% ipython --no-banner

In [1]: import numpy as np

In [2]: np.set_printoptions(precision=1, suppress=True, linewidth=120)

In [3]: A = np.loadtxt("block1.csv", delimiter=",")

In [4]: A.round(1) + 0
Out[4]: 
array([[-5. , -8.2, -8.9,  4.2, -0.7],
       [ 7.9,  8.6,  5.9,  3.9,  9.7],
       [13. ,  4. ,  3.1,  6.8,  9.9],
       [ 7.8,  2.3,  5.8,  2.1,  1.6],
       [ 3.8,  4. ,  1. ,  4.4,  7.5],
       [ 5. ,  6.6,  3.6,  3.7,  8.3],
       [-1.2, -6. , -5.5,  4. , -0.1],
       [ 9.7,  8.7,  5.3,  5.2, 11.5],
       [-2. ,  5.1,  0.8,  2.4,  6.2],
       [ 1.7, -1.6, -1.8,  3.8,  2.6],
       [ 5.5, -3.9, -4.5,  6.7,  4.9],
       [ 6.1, -8.4, -4. ,  5.4, -1.1],
       [ 1. ,  9.7,  2.1,  3.9, 12. ],
       [ 4.6,  4.7,  2.7,  3.7,  6.8],
       [-6.9, -9.5, -8.7,  2.8, -3.7],
       [ 2.6,  1.3, -1. ,  4.5,  5.9],
       [11.8,  1.7,  2.5,  6. ,  7. ],
       [-6.4, -5.6, -2.9,  0. , -5.5],
       [-3.1, -3.6, -5.4,  3.8,  1.9],
       [-8.6, -7.5, -4.5, -0.3, -7.2]])

In [5]: # rows and columns are dependent

In [6]: left, sigma, Vt = np.linalg.svd(A)

In [7]: vecs = Vt[:(sigma > 1e-8).sum()]

In [8]: rng = np.random.default_rng(39196)

In [9]: x = A[11] + -1 * A[10] + rng.integers(2) * np.eye(5)[0]

In [10]: x
Out[10]: array([ 0.6, -4.4,  0.6, -1.4, -6. ])

In [11]: round(np.linalg.norm(x - vecs.T @ vecs @ x), 1)
Out[11]: np.float64(0.0)

In [12]: np.allclose(vecs.T @ vecs @ x, x)
Out[12]: True

In [13]: m1 = np.loadtxt("dump.csv", delimiter=",")

In [14]: m1
Out[14]: 
array([[-1.3, -2.7, -0.4, -1.1],
       [ 1.2, -0.9, -0.7,  0.5],
       [-0.2,  0.8,  0.5, -0.4],
       [-0.6,  1.5,  0.7, -1.3],
       [-0.3, -0.1, -0.9,  0.2],
       [-0.1, -0.5,  0. , -0.5],
       [-1.4,  0.2,  0. , -0.3],
       [-0.3, -1.1,  0.5,  0.8],
       [-0.9,  0.1, -0.8, -0.7],
       [ 0. , -0.6, -1.4,  0.5],
       [10. , 22. , -8. , 18. ],
       [-0.6, -0.2,  0.9, -1.2],
       [-0.3, -2.4, -0.5,  0.9],
       [-1.3, -0.7, -0.1,  0.3],
       [-0.6,  1.1, -0.8,  0.7],
       [-0.1,  1. ,  0.9,  0. ],
       [ 1.5,  0. ,  1.9,  1.1],
       [ 0.5,  1.2, -0.8,  0.9],
       [-2.2,  0. , -0.3,  1.2],
       [ 0.6, -0.4, -0.1,  0.8],
       [-0.3,  0.9,  0. , -0.3],
       [ 0.5,  0.2, -0.1, -1. ],
       [-0.2, -1.8, -0.1, -0.1],
       [-0.8,  0. , -1. ,  0.9],
       [ 0.6,  0.6, -1.3, -0.7],
       [-1.8, -0.3,  0.9,  1.7],
       [-0.1, -0.9,  1.8, -1.1]])

In [15]: # row 10 dominates

In [16]: Ac = m1 - m1.mean(axis=0)

In [17]: left, sigma, Vt = np.linalg.svd(Ac, full_matrices=False)

In [18]: np.abs(Vt[0]).argmax()
Out[18]: np.int64(1)

In [19]: Vt[0] * np.sign(Vt[0, np.abs(Vt[0]).argmax()])
Out[19]: array([ 0.3,  0.7, -0.3,  0.6])

In [20]: other = np.c_[m1[:, :2] @ np.array([[3, 2], [2, 1]]), np.array([-3, -1, 2, -1, 3, 1, 1, 3, -3, 1, -1, 3, -3, 3, 3, 1, -3, 1, 0, -1, -3, 2, -1, -3, 1, 0, 3])]

In [21]: other
Out[21]: 
array([[-9.3, -5.3, -3. ],
       [ 1.8,  1.5, -1. ],
       [ 1. ,  0.4,  2. ],
       [ 1.2,  0.3, -1. ],
       [-1.1, -0.7,  3. ],
       [-1.3, -0.7,  1. ],
       [-3.8, -2.6,  1. ],
       [-3.1, -1.7,  3. ],
       [-2.5, -1.7, -3. ],
       [-1.2, -0.6,  1. ],
       [74. , 42. , -1. ],
       [-2.2, -1.4,  3. ],
       [-5.7, -3. , -3. ],
       [-5.3, -3.3,  3. ],
       [ 0.4, -0.1,  3. ],
       [ 1.7,  0.8,  1. ],
       [ 4.5,  3. , -3. ],
       [ 3.9,  2.2,  1. ],
       [-6.6, -4.4,  0. ],
       [ 1. ,  0.8, -1. ],
       [ 0.9,  0.3, -3. ],
       [ 1.9,  1.2,  2. ],
       [-4.2, -2.2, -1. ],
       [-2.4, -1.6, -3. ],
       [ 3. ,  1.8,  1. ],
       [-6. , -3.9,  0. ],
       [-2.1, -1.1,  3. ]])

In [22]: np.linalg.matrix_rank(np.c_[m1, other])
Out[22]: np.int64(5)
